>>> import numpy as np
>>> import numpy.linalg as la
>>> np.set_printoptions(precision=3, suppress=True, linewidth=140)
>>> def rnd(a):
...     return np.round(a, 3) + 0
... 
>>> arr = np.array([[0, 0, 0, 1, 1, 1],
...     [0, 0, 1, 1, 0, 1],
...     [0, 1, 0, 0, 0, 0],
...     [1, 1, 0, 0, 0, 1],
...     [1, 0, 0, 0, 0, 1],
...     [1, 1, 0, 1, 1, 0]])
>>> # rank 5
>>> w1 = np.array([[-2, 4, 3],
...     [6, 0, -3],
...     [5, -5, 2],
...     [-8, -3, -4],
...     [9, 9, 5],
...     [-9, 8, 5]])
>>> c = np.array([2, 6, 1])
>>> hid = np.maximum(arr @ w1 + c, 0)
>>> rnd((hid > 0).mean(axis=0))
array([0.333, 1.   , 0.833])
>>> C = np.array([[0, 2, 0], [-2, 1, -1], [1, 3, -3]])
>>> hid @ C
array([[-33,  41, -41],
       [ -8,  18, -18],
       [-12,  22,  -6],
       [-30,  36, -36],
       [-27,  45, -45],
       [-30,  36, -22]])
>>> left, sv, vt = la.svd(arr)
>>> V = vt[:(sv > 1e-8).sum()]
>>> rng = np.random.default_rng(1458)
>>> x = arr[0] + -3 * arr[5] + rng.integers(2) * np.eye(6)[3]
>>> x
array([-3., -3.,  0., -1., -2.,  1.])
>>> rnd(V.T @ V)
array([[ 1.   ,  0.   ,  0.   ,  0.   ,  0.   ,  0.   ],
       [ 0.   ,  1.   ,  0.   ,  0.   ,  0.   ,  0.   ],
       [ 0.   ,  0.   ,  0.667,  0.333, -0.333,  0.   ],
       [ 0.   ,  0.   ,  0.333,  0.667,  0.333,  0.   ],
       [ 0.   ,  0.   , -0.333,  0.333,  0.667,  0.   ],
       [ 0.   ,  0.   ,  0.   ,  0.   ,  0.   ,  1.   ]])
>>> rnd(la.norm(x - V.T @ V @ x))
np.float64(0.577)
>>> rnd(np.diag(V.T @ V))
array([1.   , 1.   , 0.667, 0.667, 0.667, 1.   ])
>>> la.matrix_rank(np.vstack([arr, x]))
np.int64(6)
>>> left, sv, vt = la.svd(arr)
>>> rnd(sv)
array([2.981, 1.78 , 1.537, 1.042, 0.706, 0.   ])
>>> out = left[:, :5] @ np.diag(sv[:5]) @ vt[:5]
>>> rnd(la.norm(arr - out, 2)), rnd(sv[5])
(np.float64(0.0), np.float64(0.0))
>>> rnd(out)
array([[0., 0., 0., 1., 1., 1.],
       [0., 0., 1., 1., 0., 1.],
       [0., 1., 0., 0., 0., 0.],
       [1., 1., 0., 0., 0., 1.],
       [1., 0., 0., 0., 0., 1.],
       [1., 1., 0., 1., 1., 0.]])
>>> rnd(arr @ la.pinv(arr) @ arr)
array([[0., 0., 0., 1., 1., 1.],
       [0., 0., 1., 1., 0., 1.],
       [0., 1., 0., 0., 0., 0.],
       [1., 1., 0., 0., 0., 1.],
       [1., 0., 0., 0., 0., 1.],
       [1., 1., 0., 1., 1., 0.]])
>>> np.abs(np.diag(la.qr(arr)[1])) > 1e-9
array([ True,  True,  True,  True, False,  True])
>>> la.lstsq(arr[:-1].T, arr[-1])[2]
np.int32(4)
>>> evals, V = la.eigh(arr)
>>> x = np.array([1, -2, 4, 5, 1, 2])
>>> x @ arr @ x
np.int64(-4)
>>> (np.sign(V[:, -1].round(6)) == np.sign(V[0, -1].round(6))).astype(int)
array([1, 1, 1, 1, 1, 1])
>>> np.abs(arr).sum(axis=1).max(), rnd(np.abs(evals).max())
(np.int64(4), np.float64(2.981))
>>> X = np.array([[2, -1, 0], [-1, 10, 2], [0, 2, -2]])
>>> # column 1 is much longer than the rest
>>> q = X.astype(float).copy()
>>> for j in range(3):
...     q[:, j] -= q[:, :j] @ (q[:, :j].T @ q[:, j])
...     q[:, j] /= la.norm(q[:, j])
... 
>>> rnd(q)
array([[ 0.894,  0.435,  0.102],
       [-0.447,  0.871,  0.205],
       [ 0.   ,  0.229, -0.973]])
>>> x = np.array([-2, -2, -3])
>>> y = X @ x
>>> c, lr = np.zeros(3), 1 / la.norm(X, 2) ** 2
>>> for i in range(250):
...     c -= lr * X.T @ (X @ c - y)
...     if i % 50 == 0: print(i, round(la.norm(X @ c - y), 3))
... 
0 7.129
50 0.929
100 0.158
150 0.029
200 0.006
>>> rnd(la.cond(X))
np.float64(5.522)
>>> rnd(la.eigvals(X).sum().real)
np.float64(10.0)
>>> rnd(np.poly(X))
array([  1., -10.,  -9.,  46.])
>>> rnd(la.det(X.T))
np.float64(-46.0)
>>> F = rng.normal(size=(32, 6))
>>> F = 5 * F / la.norm(F, axis=1, keepdims=True)
>>> rnd(F)
array([[-1.505,  1.149, -1.445,  4.345,  0.283,  0.607],
       [-1.081, -1.561, -1.165,  2.81 , -3.293,  1.139],
       [ 2.565,  1.371, -0.243,  1.895,  1.82 ,  3.094],
       [-1.65 ,  3.551, -2.737,  1.424,  0.003, -0.386],
       [ 1.522, -2.835, -2.422, -2.662, -0.171,  1.289],
       [-0.659, -1.844,  1.888,  4.124,  0.582,  0.503],
       [-3.257,  0.725, -1.571, -2.871,  1.3  ,  1.213],
       [ 2.132, -2.428, -1.617,  3.11 ,  0.652,  1.361],
       [ 2.193, -1.033, -1.013, -1.41 ,  4.004,  0.278],
       [ 0.219, -2.618, -1.307,  1.563, -1.044,  3.586],
       [ 1.967, -0.075, -0.633,  0.26 ,  2.511, -3.788],
       [-3.125, -1.237,  2.107, -1.312, -0.403, -2.717],
       [-0.112, -3.168, -1.646,  2.137, -1.555,  2.294],
       [ 1.405, -0.531, -1.717,  1.816, -2.019,  3.524],
       [-0.954,  2.398, -0.917, -2.455, -2.848,  1.835],
       [-1.975, -0.272, -3.901, -1.868,  0.717, -1.342],
       [ 2.826,  1.084,  2.696, -2.434, -0.332,  1.593],
       [-2.873, -1.657,  3.428,  1.078,  0.734, -0.741],
       [ 2.812, -0.745, -2.221, -0.272, -2.933,  1.711],
       [-0.854, -0.699, -3.833,  0.068, -1.126, -2.796],
       [-2.472,  1.305,  1.512, -3.74 ,  0.885,  0.356],
       [-0.307, -1.287, -1.939, -2.029,  2.314, -3.165],
       [ 4.522, -1.878,  0.401, -0.638,  0.377,  0.563],
       [-0.595,  1.2  ,  3.419, -3.073,  0.769,  1.217],
       [ 0.565, -1.893, -0.262,  2.953, -1.461,  3.19 ],
       [ 3.85 ,  0.899, -2.742,  0.308,  0.872, -1.   ],
       [-0.338, -0.029,  0.435,  2.054, -0.769,  4.459],
       [ 0.483, -0.947, -2.324, -0.8  , -1.2  ,  4.048],
       [ 0.293, -0.676,  4.182,  1.198,  0.873, -2.183],
       [-2.341, -2.865,  0.133, -2.531,  1.584,  1.542],
       [-0.186,  2.135, -4.458, -0.09 , -0.229,  0.689],
       [ 2.769, -2.664, -0.052, -0.425,  2.655, -1.733]])
>>> out = np.c_[F[:, :1] @ np.array([[-1]]), np.array([-6, -8, -8, -4, 6, -2, 6, -1, 3, 7, 1, 3, -8, -2, -5, -4, -1, -4, 2, -1, 9, 5, -7, -8, -4, -8, 6, 8, -4, -2, -6, 0])]
>>> rnd(out)
array([[ 1.505, -6.   ],
       [ 1.081, -8.   ],
       [-2.565, -8.   ],
       [ 1.65 , -4.   ],
       [-1.522,  6.   ],
       [ 0.659, -2.   ],
       [ 3.257,  6.   ],
       [-2.132, -1.   ],
       [-2.193,  3.   ],
       [-0.219,  7.   ],
       [-1.967,  1.   ],
       [ 3.125,  3.   ],
       [ 0.112, -8.   ],
       [-1.405, -2.   ],
       [ 0.954, -5.   ],
       [ 1.975, -4.   ],
       [-2.826, -1.   ],
       [ 2.873, -4.   ],
       [-2.812,  2.   ],
       [ 0.854, -1.   ],
       [ 2.472,  9.   ],
       [ 0.307,  5.   ],
       [-4.522, -7.   ],
       [ 0.595, -8.   ],
       [-0.565, -4.   ],
       [-3.85 , -8.   ],
       [ 0.338,  6.   ],
       [-0.483,  8.   ],
       [-0.293, -4.   ],
       [ 2.341, -2.   ],
       [ 0.186, -6.   ],
       [-2.769,  0.   ]])
>>> rnd(la.norm(la.qr(F)[0].T @ out, axis=0) ** 2 / ((out ** 2).sum(axis=0) + 1e-12))
array([1.   , 0.198])
>>> la.matrix_rank(out)
np.int64(2)
>>> rnd(la.norm(out - F @ la.lstsq(F, out)[0], axis=0))
array([ 0.   , 27.032])
>>> rnd(la.lstsq(F, out[:, 0])[0])
array([-1.,  0.,  0.,  0.,  0.,  0.])
>>> z = F[:, 4] > np.median(F[:, 4])
>>> f = F[z].mean(axis=0) - F[~z].mean(axis=0)
>>> z.astype(int)
array([0, 0, 1, 0, 0, 1, 1, 1, 1, 0, 1, 0, 0, 0, 0, 1, 0, 1, 0, 0, 1, 1, 1, 1, 0, 1, 0, 0, 1, 1, 0, 1])
>>> np.argsort(-np.abs(f).round(6), kind="stable")
array([4, 5, 2, 3, 0, 1])
>>> rnd(f)
array([ 0.361, -0.327,  1.404, -0.985,  2.609, -1.743])
>>> rnd(np.sort(np.abs(la.eigvals(X))))
array([ 1.891,  2.331, 10.44 ])
>>> (X - X.T) / 2
array([[0., 0., 0.],
       [0., 0., 0.],
       [0., 0., 0.]])
>>> x = np.array([-4, 2, 5, -1, -1, -4])
>>> y = F @ x
>>> rnd(la.lstsq(F, y)[0])
array([-4.,  2.,  5., -1., -1., -4.])
>>> rnd(la.solve(F.T @ F, F.T @ y))
array([-4.,  2.,  5., -1., -1., -4.])
>>> rnd(la.pinv(F) @ F)
array([[1., 0., 0., 0., 0., 0.],
       [0., 1., 0., 0., 0., 0.],
       [0., 0., 1., 0., 0., 0.],
       [0., 0., 0., 1., 0., 0.],
       [0., 0., 0., 0., 1., 0.],
       [0., 0., 0., 0., 0., 1.]])
>>> y = y + 0.3 * rng.normal(size=32)
>>> rnd(y)
array([ -5.995,  -9.12 , -24.489,   0.23 , -26.392,   1.798,   3.291, -30.246, -19.898, -27.707,   1.453,  33.275, -24.018, -29.621,
         1.909,  -5.744,   0.676,  26.307, -27.647,  -4.712,  21.616,   1.385, -21.692,  19.469, -21.6  , -24.62 , -15.924, -29.785,
        25.064,  -1.013, -19.87 , -11.559])
>>> c, *_ = la.lstsq(F, y)
>>> rnd(la.norm(y - F @ c))
np.float64(0.988)
>>> c.round()
array([-4.,  2.,  5., -1., -1., -4.])
>>> Xc = F - F.mean(axis=0)
>>> V = la.svd(Xc)[2][:5]
>>> out = Xc - Xc @ V.T @ V
>>> rnd(np.cov(Xc @ V.T, rowvar=False))
array([[7.106, 0.   , 0.   , 0.   , 0.   ],
       [0.   , 4.874, 0.   , 0.   , 0.   ],
       [0.   , 0.   , 4.658, 0.   , 0.   ],
       [0.   , 0.   , 0.   , 3.886, 0.   ],
       [0.   , 0.   , 0.   , 0.   , 2.56 ]])
>>> rnd((Xc @ V.T).std(axis=0))
array([2.624, 2.173, 2.124, 1.94 , 1.575])
>>> rnd(np.diag(V.T @ V))
array([0.94 , 1.   , 0.97 , 0.986, 0.299, 0.804])
>>> E = np.array([[-1.36, 1.56, -1.5, 0.76, -1.56, -1.36],
...     [2.94, -0.8, 0.82, -0.13, 1.45, 0.57],
...     [-4.24, 0.08, -0.48, -0.74, -1.03, 0.14],
...     [3.26, -0.8, 0.58, -0.33, 1.75, 0.53],
...     [3.84, 2.0, -0.88, 2.5, -1.15, -1.98]])
>>> E
array([[-1.36,  1.56, -1.5 ,  0.76, -1.56, -1.36],
       [ 2.94, -0.8 ,  0.82, -0.13,  1.45,  0.57],
       [-4.24,  0.08, -0.48, -0.74, -1.03,  0.14],
       [ 3.26, -0.8 ,  0.58, -0.33,  1.75,  0.53],
       [ 3.84,  2.  , -0.88,  2.5 , -1.15, -1.98]])
>>> out = np.array([[0, 1], [-1, -1], [3, 0], [1, 2], [-3, -3], [1, 3]])
>>> rnd(np.einsum("ij->j", E))
array([ 4.44,  2.04, -1.46,  2.06, -0.54, -2.1 ])
>>> np.vstack([E, out.T]).shape
(7, 6)
>>> rnd(np.einsum("ij,ij->i", E, E))
array([11.394, 12.4  , 19.842, 15.056, 31.013])
>>> rnd(np.einsum("ik,kj->ji", E, out))
array([[-1.98, -0.65,  0.97, -2.51, -0.67],
       [-0.8 ,  0.84, -2.29, -0.26,  4.35]])
>>> rnd(E @ out)
array([[-1.98, -0.8 ],
       [-0.65,  0.84],
       [ 0.97, -2.29],
       [-2.51, -0.26],
       [-0.67,  4.35]])
>>> rnd(out.T @ E.T)
array([[-1.98, -0.65,  0.97, -2.51, -0.67],
       [-0.8 ,  0.84, -2.29, -0.26,  4.35]])
>>> rnd(np.einsum("ik,kj->ij", E, out))
array([[-1.98, -0.8 ],
       [-0.65,  0.84],
       [ 0.97, -2.29],
       [-2.51, -0.26],
       [-0.67,  4.35]])
